$ ipython --no-banner

In [1]: import numpy as np

In [2]: from numpy import linalg as LA

In [3]: np.set_printoptions(precision=2, suppress=True, linewidth=140, legacy="1.25")

In [4]: m1 = np.load("x.npy")

In [5]: m1
Out[5]: 
array([[ 0.45, -0.23,  0.08, -0.43],
       [-0.23,  0.77,  0.35, -0.05],
       [ 0.08,  0.35,  0.26, -0.25],
       [-0.43, -0.05, -0.25,  0.53]])

In [6]: # projection: eigenvalues are 0 or 1

In [7]: LA.matrix_power(m1, 4)
Out[7]: 
array([[ 0.45, -0.23,  0.08, -0.43],
       [-0.23,  0.77,  0.35, -0.05],
       [ 0.08,  0.35,  0.26, -0.25],
       [-0.43, -0.05, -0.25,  0.53]])

In [8]: np.trace(m1)
Out[8]: 2.0

In [9]: (m1 + m1.T) / 2
Out[9]: 
array([[ 0.45, -0.23,  0.08, -0.43],
       [-0.23,  0.77,  0.35, -0.05],
       [ 0.08,  0.35,  0.26, -0.25],
       [-0.43, -0.05, -0.25,  0.53]])

In [10]: F = np.array([[3, -6], [3, -6], [3, -6], [2, -4], [0, 0], [3, -6]])

In [11]: F
Out[11]: 
array([[ 3, -6],
       [ 3, -6],
       [ 3, -6],
       [ 2, -4],
       [ 0,  0],
       [ 3, -6]])

In [12]: left, s, Vh = LA.svd(F)

In [13]: np.argmax(s[:-1] / (s[1:] + 1e-6)) + 1
Out[13]: 1

In [14]: B = left[:, :1] @ np.diag(s[:1]) @ Vh[:1]

In [15]: LA.matrix_rank(F, rtol=0.05)
Out[15]: 1

In [16]: np.round(LA.norm(F - B) / LA.norm(F), 2)
Out[16]: 0.0
